% ipython --no-banner

In [1]: import numpy as np

In [2]: np.set_printoptions(precision=2, suppress=True, linewidth=120)

In [3]: E = np.load("data.npy")

In [4]: print(E)
[[-8.39 -5.04 -2.04]
 [-1.4  -4.39 -8.88]
 [-5.54 -3.75 -7.43]
 [ 3.28  9.18  2.24]
 [-9.02  0.04 -4.32]
 [ 1.67 -4.31 -8.87]
 [ 4.26  9.04  0.23]
 [ 2.47 -9.06  3.43]
 [ 4.21  0.3   9.06]
 [ 0.74 -7.99  5.96]
 [ 5.19 -4.35 -7.36]
 [-9.19  1.26  3.75]
 [ 6.78 -4.88  5.5 ]
 [-5.58  7.97  2.32]
 [ 2.29  2.82 -9.32]]

In [5]: Xs = E - E.mean(axis=0)

In [6]: U, sigma, Vh = np.linalg.svd(Xs, full_matrices=False)

In [7]: print(np.linalg.matrix_rank(Xs))
3

In [8]: print((np.sign(U[:, 0]) == np.sign(U[0, 0])).astype(int))
[1 1 1 0 1 1 0 0 0 0 1 0 0 0 1]

In [9]: print(np.round((sigma ** 2).sum() ** 2 / (sigma ** 4).sum(), 2))
2.91

In [10]: vec = np.array([1, 1, 2])

In [11]: target = E @ vec

In [12]: print(np.linalg.lstsq(E, target)[0])
[1. 1. 2.]

In [13]: print(np.linalg.solve(E.T @ E, E.T @ target))
[1. 1. 2.]

In [14]: rng = np.random.default_rng(397120)

In [15]: target = target + 0.02 * rng.normal(size=15)

In [16]: print(target)
[-17.56 -23.58 -24.14  16.96 -17.58 -20.4   13.77   0.28  22.64   4.67 -13.88  -0.43  12.9    7.03 -13.51]

In [17]: coef, *_ = np.linalg.lstsq(E, target)

In [18]: print(coef.round())
[1. 1. 2.]

In [19]: print(np.round(E.T @ (target - E @ coef), 2) + 0)
[0. 0. 0.]

In [20]: print(np.round(np.linalg.norm(target - E @ coef), 2))
0.07

In [21]: G = np.cov(E, rowvar=False)

In [22]: print(np.linalg.eigvalsh(G)[::-1])
[42.76 34.73 27.34]

In [23]: print(np.argwhere(np.triu(np.abs(np.corrcoef(E.T)) > 0.8, 1)))
[]

In [24]: print(np.argsort(-E.std(axis=0).round(6), kind="stable"))
[2 1 0]

In [25]: print(np.median(E, axis=0))
[ 1.67 -3.75  0.23]

In [26]: print(np.corrcoef(E.T))
[[ 1.   -0.02  0.16]
 [-0.02  1.    0.1 ]
 [ 0.16  0.1   1.  ]]

In [27]: Xs = E - E.mean(axis=0)

In [28]: evecs = np.linalg.svd(Xs)[2][:1]

In [29]: out = Xs - Xs @ evecs.T @ evecs

In [30]: print((Xs @ evecs.T).std(axis=0))
[6.32]

In [31]: print(np.diag(evecs.T @ evecs))
[0.13 0.14 0.73]

In [32]: print(np.cov(Xs @ evecs.T, rowvar=False))
42.7577384257713

In [33]: arr = np.load("out11.npy")

In [34]: print(arr)
[[ 4  4  4]
 [ 4  8  8]
 [ 4  8 12]]

In [35]: # equal to its transpose

In [36]: print(np.round(np.linalg.norm(arr) ** 2 / np.linalg.norm(arr, 2) ** 2, 2))
1.02

In [37]: print(np.round(np.linalg.norm(arr, 2), 2))
20.2

In [38]: print(np.linalg.norm(arr, axis=0))
[ 6.93 12.   14.97]

In [39]: print(round(float(np.linalg.norm(arr, "nuc")), 2))
24.0

In [40]: print(np.linalg.norm(arr, axis=1).argmax())
2

In [41]: vals, evecs = np.linalg.eigh(arr)

In [42]: vec = np.array([1, 2, -1])

In [43]: print(vec @ arr @ vec)
24

In [44]: print((np.sign(evecs[:, -1].round(6)) == np.sign(evecs[0, -1].round(6))).astype(int))
[1 1 1]

In [45]: print(evecs * np.abs(vals) @ evecs.T)
[[ 4.  4.  4.]
 [ 4.  8.  8.]
 [ 4.  8. 12.]]
